>>> import numpy as np
>>> np.set_printoptions(suppress=True, linewidth=140)
>>> J = np.load("dump.npy")
>>> J
array([[-1.,  3., -3.],
       [-3.,  5., -3.],
       [-3.,  3., -1.]])
>>> np.abs(J).max()
np.float64(5.0)
>>> np.diff(J, axis=0)
array([[-2.,  2.,  0.],
       [ 0., -2.,  2.]])
>>> np.linalg.rank(J)
Traceback (most recent call last):
  File "<python-input-6>", line 1, in <module>
    np.linalg.rank(J)
    ^^^^^^^^^^^^^^
AttributeError: module 'numpy.linalg' has no attribute 'rank'
>>> np.round(J.mean(axis=0), 2)
array([-2.33,  3.67, -2.33])
>>> np.round(np.linalg.svd(J, compute_uv=False), 2)
array([8.77, 2.  , 0.23])
>>> A2 = J / np.sqrt((J ** 2).mean(axis=1, keepdims=True))
>>> np.round(J - J.mean(axis=1, keepdims=True), 2)
array([[-0.67,  3.33, -2.67],
       [-2.67,  5.33, -2.67],
       [-2.67,  3.33, -0.67]])
>>> A2[2].round(2)
array([-1.19,  1.19, -0.4 ])
>>> np.round(np.linalg.norm(A2, axis=1), 2)
array([1.73, 1.73, 1.73])
>>> A2 = np.linalg.inv(J)
>>> A2.round(2)
array([[-1. ,  1.5, -1.5],
       [-1.5,  2. , -1.5],
       [-1.5,  1.5, -1. ]])
>>> np.round(J @ A2, 2) + 0
array([[1., 0., 0.],
       [0., 1., 0.],
       [0., 0., 1.]])
>>> (np.abs(A2) > 1e-9).astype(int)
array([[1, 1, 1],
       [1, 1, 1],
       [1, 1, 1]])
>>> np.round(np.linalg.det(J) * A2, 2)
array([[ 4., -6.,  6.],
       [ 6., -8.,  6.],
       [ 6., -6.,  4.]])
>>> np.round(np.linalg.cond(J), 2)
np.float64(38.47)
>>> np.allclose(A2, J.T)
False
>>> round(np.linalg.slogdet(J)[0], 2)
np.float64(-1.0)
>>> np.round(np.linalg.inv(A2), 2)
array([[-1.,  3., -3.],
       [-3.,  5., -3.],
       [-3.,  3., -1.]])
>>> r0 = np.array([2, -8, 0])
>>> A2 = J + np.outer(r0, np.eye(3)[0])
>>> A2
array([[  1.,   3.,  -3.],
       [-11.,   5.,  -3.],
       [ -3.,   3.,  -1.]])
>>> np.linalg.matrix_rank(np.linalg.inv(A2) - np.linalg.inv(J), tol=1e-8)
np.int64(1)
>>> round(float(np.linalg.det(A2) / np.linalg.det(J)), 2), round(1 + np.linalg.solve(J, r0)[0], 2)
(-13.0, np.float64(-13.0))
>>> W0 = np.array([[1, 0, 0, 0, 0, 0],
...     [0, 0, 0, 1, 0, 0],
...     [0, 0, 0, 0, 1, 0],
...     [0, 0, 1, 0, 0, 0],
...     [0, 1, 0, 0, 0, 0],
...     [0, 0, 0, 0, 0, 1]])
>>> (np.linalg.matrix_power((W0 != 0) + (W0.T != 0) + np.eye(6), 6) > 0).astype(int)
array([[1, 0, 0, 0, 0, 0],
       [0, 1, 1, 1, 1, 0],
       [0, 1, 1, 1, 1, 0],
       [0, 1, 1, 1, 1, 0],
       [0, 1, 1, 1, 1, 0],
       [0, 0, 0, 0, 0, 1]])
>>> x = np.array([-1, -5, -1, -4, 5, 2])
>>> rhs = W0 @ x
>>> beta, lr = np.zeros(6), 1 / np.linalg.norm(W0, 2) ** 2
>>> for i in range(12):
...     beta -= lr * W0.T @ (W0 @ beta - rhs)
...     if i % 2 == 0: print(i, round(np.linalg.norm(W0 @ beta - rhs), 2))
... 
0 0.0
2 0.0
4 0.0
6 0.0
8 0.0
10 0.0
>>> np.round(np.linalg.cond(W0), 2)
np.float64(1.0)
>>> beta
array([-1., -5., -1., -4.,  5.,  2.])
>>> r0 = np.array([3, 3, 1, 3, 1, 3])
>>> A2 = W0 + np.outer(r0, np.eye(6)[1])
>>> np.linalg.matrix_rank(A2 - W0)
np.int64(1)
>>> np.linalg.matrix_rank(np.linalg.inv(A2) - np.linalg.inv(W0), tol=1e-8)
np.int64(1)
>>> Uu, sv, Vt = np.linalg.svd(W0, full_matrices=False)
>>> Uu.T @ W0 @ Vt.T
array([[1., 0., 0., 0., 0., 0.],
       [0., 1., 0., 0., 0., 0.],
       [0., 0., 1., 0., 0., 0.],
       [0., 0., 0., 1., 0., 0.],
       [0., 0., 0., 0., 1., 0.],
       [0., 0., 0., 0., 0., 1.]])
>>> (sv > 1e-8).sum()
np.int64(6)
>>> Uu.T @ Uu
array([[1., 0., 0., 0., 0., 0.],
       [0., 1., 0., 0., 0., 0.],
       [0., 0., 1., 0., 0., 0.],
       [0., 0., 0., 1., 0., 0.],
       [0., 0., 0., 0., 1., 0.],
       [0., 0., 0., 0., 0., 1.]])
>>> sv
array([1., 1., 1., 1., 1., 1.])
>>> np.round(np.cumsum(sv ** 2) / np.sum(sv ** 2), 2)
array([0.17, 0.33, 0.5 , 0.67, 0.83, 1.  ])
>>> Vt @ Vt.T
array([[1., 0., 0., 0., 0., 0.],
       [0., 1., 0., 0., 0., 0.],
       [0., 0., 1., 0., 0., 0.],
       [0., 0., 0., 1., 0., 0.],
       [0., 0., 0., 0., 1., 0.],
       [0., 0., 0., 0., 0., 1.]])
>>> np.allclose(Uu * sv @ Vt, W0)
True
>>> O, vecs = np.linalg.qr(W0[:, :2])[0], np.linalg.qr(W0[:, 2:])[0]
>>> sv = np.linalg.svd(O.T @ vecs, compute_uv=False)
>>> round(np.linalg.norm(O @ O.T - vecs @ vecs.T, 2), 2)
np.float64(1.0)
>>> M = np.loadtxt("a.csv", delimiter=",")
>>> M
array([[3., 0., 5.],
       [3., 1., 2.],
       [1., 0., 3.],
       [0., 0., 0.],
       [1., 0., 3.],
       [4., 1., 5.],
       [0., 0., 0.],
       [3., 1., 2.],
       [2., 0., 2.],
       [2., 0., 2.],
       [1., 0., 3.],
       [0., 0., 0.],
       [1., 0., 3.],
       [3., 1., 2.],
       [0., 0., 0.],
       [1., 0., 3.],
       [0., 0., 0.],
       [2., 0., 2.],
       [4., 1., 5.],
       [0., 0., 0.],
       [0., 0., 0.],
       [0., 0., 0.],
       [6., 1., 7.],
       [2., 0., 2.],
       [0., 0., 0.],
       [0., 0., 0.],
       [1., 0., 3.],
       [2., 0., 2.],
       [2., 0., 2.]])
>>> # row 4 repeats row 2
>>> O, vecs = np.linalg.qr(M[:, :2])[0], np.linalg.qr(M[:, 2:])[0]
>>> sv = np.linalg.svd(O.T @ vecs, compute_uv=False)
>>> np.round(np.degrees(np.arccos(sv.clip(0, 1))), 2)
array([18.9])
>>> cov = np.cov(M, rowvar=False)
>>> cov.round(2)
array([[2.4 , 0.5 , 2.46],
       [0.5 , 0.17, 0.39],
       [2.46, 0.39, 3.5 ]])
>>> np.round(np.corrcoef(M.T), 2)
array([[1.  , 0.78, 0.85],
       [0.78, 1.  , 0.51],
       [0.85, 0.51, 1.  ]])
>>> cov.shape
(3, 3)
>>> hat = np.triu(np.array([[2, 8, 6], [-1, 1, 8], [7, 3, -5]]), 1) + np.eye(3)
>>> A2 = hat @ cov @ np.linalg.inv(hat)
>>> np.linalg.matrix_rank(A2)
np.int64(3)
>>> np.round(hat @ cov - cov @ hat, 2)
array([[ 18.76, -15.5 ,   5.76],
       [ 19.71,  -0.83,  23.66],
       [  0.  , -19.71, -17.93]])
>>> A2.round(2)
array([[  21.16, -165.05, 1220.05],
       [  20.21, -158.37, 1174.1 ],
       [   2.46,  -19.32,  143.29]])
>>> cen = M - M.mean(axis=0)
>>> Uu, sv, Vt = np.linalg.svd(cen, full_matrices=False)
>>> np.round((sv ** 2).sum() ** 2 / (sv ** 4).sum(), 2)
np.float64(1.19)
>>> np.abs(Uu[:, 0]).argmax()
np.int64(22)
>>> (np.sign(Uu[:, 0]) == np.sign(Uu[0, 0])).astype(int)
array([1, 1, 1, 0, 1, 1, 0, 1, 1, 1, 1, 0, 1, 1, 0, 1, 0, 1, 1, 0, 0, 0, 1, 1, 0, 0, 1, 1, 1])
>>> hat = M @ np.linalg.solve(M.T @ M, M.T)
>>> np.round(hat @ M[:, 2], 2)
array([5., 2., 3., 0., 3., 5., 0., 2., 2., 2., 3., 0., 3., 2., 0., 3., 0., 2., 5., 0., 0., 0., 7., 2., 0., 0., 3., 2., 2.])
>>> np.round(np.diag(hat), 2)
array([0.21, 0.2 , 0.12, 0.  , 0.12, 0.2 , 0.  , 0.2 , 0.13, 0.13, 0.12, 0.  , 0.12, 0.2 , 0.  , 0.12, 0.  , 0.13, 0.2 , 0.  , 0.  , 0.  ,
       0.27, 0.13, 0.  , 0.  , 0.12, 0.13, 0.13])
